$ python3 -q
>>> import numpy as np
>>> np.set_printoptions(precision=3, suppress=True, linewidth=120)
>>> rnd = lambda a: np.round(a, 3) + 0
>>> data = np.loadtxt("arr.csv", delimiter=",")
>>> print(data)
[[ 75.  -4.   4.   8.  -1.]
 [  6. -24.  -1.   1.  -9.]
 [ -7.   9.  51.  -7.   7.]
 [  7.  -2.  -4.  12.  -2.]
 [ -7.   9.  -6.  -3. -89.]]
>>> M2 = data / np.linalg.norm(data, axis=1, keepdims=True)
>>> G = M2 @ M2.T
>>> print((np.abs(G) > 0.9).astype(int))
[[1 0 0 0 0]
 [0 1 0 0 0]
 [0 0 1 0 0]
 [0 0 0 1 0]
 [0 0 0 0 1]]
>>> print((G - 2 * np.eye(5)).round(6).argmax(axis=1))
[3 3 0 0 1]
>>> print(np.argwhere(np.triu(np.abs(G) > 0.95, 1)))
[]
>>> print(rnd(np.degrees(np.arccos(np.clip(G[0, 2], -1, 1)))))
95.992
>>> vals, V = np.linalg.eig(data)
>>> print(rnd(np.sort(np.linalg.eigvals(np.linalg.inv(data)))))
[-0.04  -0.011  0.013  0.019  0.095]
>>> print(rnd(data @ V[:, 0] - vals[0] * V[:, 0]))
[0. 0. 0. 0. 0.]
>>> W = np.array([[-1, -1, 1], [-2, 2, -2], [2, -3, 0], [-1, -2, 0], [1, 2, 0]])
>>> b = np.array([-7, 9, -6])
>>> hid = np.maximum(data @ W + b, 0)
>>> print((hid > 0).mean(axis=0))
[0.4 0.  0.6]
>>> print(np.linalg.matrix_rank(hid))
2
>>> print(hid)
[[ 0.  0. 77.]
 [23.  0. 48.]
 [98.  0.  0.]
 [ 0.  0.  5.]
 [ 0.  0.  0.]]
>>> basis = np.array([[4, 4, 5], [2, 2, 2], [2, 2, 0]])
>>> print(W @ basis)
[[-4 -4 -7]
 [-8 -8 -6]
 [ 2  2  4]
 [-8 -8 -9]
 [ 8  8  9]]
>>> print((hid @ basis).round(6).argmax(axis=1))
[0 0 2 0 0]
>>> q = data.astype(float).copy()
>>> for j in range(5):
...     q[:, j] -= q[:, :j] @ (q[:, :j].T @ q[:, j])
...     q[:, j] /= np.linalg.norm(q[:, j])
... 
>>> print(rnd(q.T @ q))
[[1. 0. 0. 0. 0.]
 [0. 1. 0. 0. 0.]
 [0. 0. 1. 0. 0.]
 [0. 0. 0. 1. 0.]
 [0. 0. 0. 0. 1.]]
>>> m1 = np.loadtxt("test11.csv", delimiter=",")
>>> print(m1)
[[ 1.36   1.7   -0.5   -1.2  ]
 [-0.593 -0.2   -0.5    0.5  ]
 [-0.26   0.2   -0.1    0.3  ]
 [ 1.168 -1.9    0.1   -1.2  ]
 [-1.412  1.5    0.5    1.2  ]
 [ 1.358  0.1   -0.2   -1.3  ]
 [-1.224  1.6    0.6    1.1  ]
 [-0.103 -0.7    0.6    0.   ]
 [-1.076 -0.4   -1.     1.   ]
 [-0.458 -0.2    0.5    0.5  ]
 [-0.642 -1.8    0.2    0.8  ]
 [-1.952  1.8   -0.1    2.   ]
 [-0.357 -0.1   -0.6    0.4  ]
 [ 0.683  1.9    1.2   -0.6  ]
 [-2.466  0.9    0.1    2.3  ]]
>>> x0 = np.array([2, 2, 0, 1])
>>> target = m1 @ x0
>>> print(rnd(np.linalg.pinv(m1) @ m1))
[[1. 0. 0. 0.]
 [0. 1. 0. 0.]
 [0. 0. 1. 0.]
 [0. 0. 0. 1.]]
>>> rng = np.random.default_rng(3406)
>>> target = target + 0.1 * rng.normal(size=15)
>>> print(rnd(target))
[ 4.75  -1.096  0.133 -2.631  1.446  1.745  2.078 -1.562 -2.019 -0.633 -3.987  1.733 -0.619  4.618 -0.817]
>>> b, *_ = np.linalg.lstsq(m1, target)
>>> print(b.round())
[2. 2. 0. 1.]
>>> print(rnd(np.linalg.norm(target - m1 @ b)))
0.289
>>> D = np.linalg.norm(m1[:, None] - m1[None], axis=-1)
>>> print(D.mean(axis=1).argmax())
3
>>> print(D.shape)
(15, 15)
>>> print(np.unravel_index(D.round(6).argmax(), D.shape))
(np.int64(3), np.int64(11))
>>> proj = m1 @ np.linalg.solve(m1.T @ m1, m1.T)
>>> print(rnd(proj @ m1[:, 3]))
[-1.2  0.5  0.3 -1.2  1.2 -1.3  1.1  0.   1.   0.5  0.8  2.   0.4 -0.6  2.3]
>>> print(rnd(np.trace(proj)))
4.0
>>> print(np.allclose(proj @ proj, proj))
True
>>> print(np.abs(m1).max())
2.466
>>> print(np.count_nonzero(m1))
59
>>> print(np.linalg.matrix_rank(m1))
4
>>> print(m1.shape)
(15, 4)
>>> x0 = np.array([5, -1, -4, -1])
>>> target = m1 @ x0
>>> b, lr = np.zeros(4), 1 / np.linalg.norm(m1, 2) ** 2
>>> for i in range(60):
...     b -= lr * m1.T @ (m1 @ b - target)
...     if i % 10 == 0: print(i, round(np.linalg.norm(m1 @ b - target), 3))
... 
0 7.474
10 2.762
20 1.169
30 0.736
40 0.65
50 0.63
>>> print(rnd(np.linalg.cond(m1)))
26.029
>>> mat = np.array([[5, 6, 7, 8, 9],
...     [10, 11, 12, 13, 14],
...     [15, 16, 17, 18, 19],
...     [20, 21, 22, 23, 24]])
>>> left, sv, VT = np.linalg.svd(mat)
>>> V = VT[:(sv > 1e-8).sum()]
>>> x0 = mat[1] + -2 * mat[3] + rng.integers(2) * np.eye(5)[3]
>>> print(x0)
[-30. -31. -32. -33. -34.]
>>> print(rnd(np.diag(V.T @ V)))
[0.6 0.3 0.2 0.3 0.6]
>>> print(np.allclose(V.T @ V @ x0, x0))
True
>>> print(rnd(np.linalg.norm(x0 - V.T @ V @ x0)))
0.0
